>>> import numpy as np
>>> import numpy.linalg as la
>>> np.set_printoptions(suppress=True, linewidth=120)
>>> sig = 5 * 0.5 ** np.arange(7)
>>> q, _ = la.qr(np.array([[-1.2, -0.6, 1.0, 0.4, 0.0, -0.5, 0.3],
...     [-0.7, -0.2, 0.2, 1.0, -0.9, -1.7, 0.0],
...     [0.5, 1.8, -0.5, -0.5, 0.6, 1.4, -0.2],
...     [0.3, -1.0, 0.3, -0.8, 0.0, 1.1, -1.4],
...     [0.3, 0.5, 1.2, -1.7, 0.6, 0.0, 0.6],
...     [-0.8, 0.8, -0.9, 0.8, -1.3, 1.7, -1.1],
...     [0.2, 0.2, -1.3, -1.1, 0.3, 1.7, -0.7]]))
>>> rng = np.random.default_rng(79)
>>> feats = rng.normal(size=(41, 7)) * sig @ q
>>> feats.round(2)
array([[-1.26, -0.29, -1.34, -1.33,  2.21, -1.73,  0.68],
       [-1.07, -0.2 , -0.77, -1.16,  1.9 , -1.99, -0.09],
       [-3.65,  2.02, -0.9 , -1.22,  1.33, -0.02,  0.31],
       [-0.04,  0.49,  1.43,  2.26, -3.59,  4.57, -0.34],
       [ 1.26, -0.44,  0.64,  0.74, -1.42,  0.85, -0.36],
       [ 1.05, -0.79, -0.26, -0.21,  0.82, -0.64,  0.48],
       [-1.55,  0.07, -0.35, -0.97,  1.82, -1.67, -0.05],
       [-4.55,  0.71, -1.91, -2.01,  2.36, -0.94, -0.82],
       [-4.64, -0.03, -2.57, -2.75,  4.83, -3.05, -0.53],
       [-5.75,  1.47, -2.09, -2.47,  4.02, -1.94,  0.08],
       [ 2.6 , -1.45,  0.93,  1.75, -2.22,  1.99, -1.13],
       [-4.1 , -0.12, -1.22,  0.05, -1.15,  3.72, -3.89],
       [-1.05,  0.7 , -0.33, -0.16, -0.04,  0.58,  0.41],
       [ 6.5 , -0.95,  2.78,  3.25, -4.95,  3.  ,  0.84],
       [ 4.92,  0.8 ,  2.93,  3.05, -5.02,  3.32,  1.34],
       [-3.96,  0.95, -0.61, -0.07, -0.18,  2.45, -0.87],
       [-1.94,  0.84, -0.82, -1.64,  3.01, -2.15,  2.48],
       [-2.64,  0.41, -1.6 , -2.02,  3.57, -2.34,  0.94],
       [-8.27,  1.5 , -2.69, -2.74,  4.3 , -0.99, -1.81],
       [-0.43, -1.92, -1.21, -1.17,  1.89, -2.13, -1.28],
       [-3.5 ,  1.08, -1.06, -1.51,  3.07, -2.17, -0.4 ],
       [ 3.47, -0.79,  1.6 ,  1.59, -3.1 ,  1.35, -0.03],
       [-3.39, -0.97, -2.  , -1.9 ,  3.94, -2.37, -0.06],
       [-7.96,  0.59, -4.7 , -4.51,  6.88, -3.07, -0.4 ],
       [-0.24, -1.33,  0.25,  1.23, -1.72,  2.43, -2.74],
       [ 0.38, -0.82, -0.18,  0.18, -0.61,  0.3 , -1.28],
       [-5.51,  1.29, -2.43, -2.74,  3.07, -1.49, -0.92],
       [ 3.01, -0.83,  1.84,  2.43, -3.42,  2.22, -1.37],
       [-2.3 ,  1.  , -0.19,  0.3 , -1.34,  2.33, -2.02],
       [ 2.88, -0.57,  1.71,  2.31, -3.66,  3.02, -0.78],
       [ 0.9 ,  0.59,  0.2 , -0.07, -0.48, -0.53, -0.3 ],
       [ 3.7 , -0.13,  2.48,  2.92, -4.44,  3.56,  1.47],
       [ 2.67, -1.81,  0.25,  0.52,  0.5 , -0.51,  1.07],
       [ 2.42, -0.34,  1.48,  2.04, -3.9 ,  2.77, -2.11],
       [ 5.66, -1.74,  2.33,  2.69, -3.33,  1.31,  0.83],
       [ 1.14, -0.18, -0.18, -1.17,  2.14, -2.7 ,  3.17],
       [ 1.65, -1.05,  1.09,  1.85, -1.65,  2.06, -0.15],
       [ 2.52, -0.14,  1.19,  1.35, -2.8 ,  1.43, -0.48],
       [-0.29,  0.8 ,  0.38, -0.08,  0.24, -0.31,  1.01],
       [ 4.82, -1.13,  1.38,  1.14, -1.59, -0.97,  0.54],
       [-3.39,  0.4 , -2.75, -3.78,  5.88, -5.18,  1.68]])
>>> C = feats[[22, 13]].astype(float)
>>> for _ in range(3):
...     idx = la.norm(feats[:, None] - C, axis=-1).argmin(axis=1)
...     C = np.array([feats[idx == j].mean(axis=0) for j in range(2)])
... 
>>> idx
array([0, 0, 0, 1, 1, 0, 0, 0, 0, 0, 1, 0, 0, 1, 1, 0, 0, 0, 0, 0, 0, 1, 0, 0, 1, 1, 0, 1, 0, 1, 1, 1, 1, 1, 1, 0, 1,
       1, 0, 1, 0])
>>> np.round(C[1] - C[0], 2)
array([ 5.73, -1.05,  2.73,  3.27, -5.01,  3.  , -0.2 ])
>>> np.abs(C[1] - C[0]).argmax()
np.int64(0)
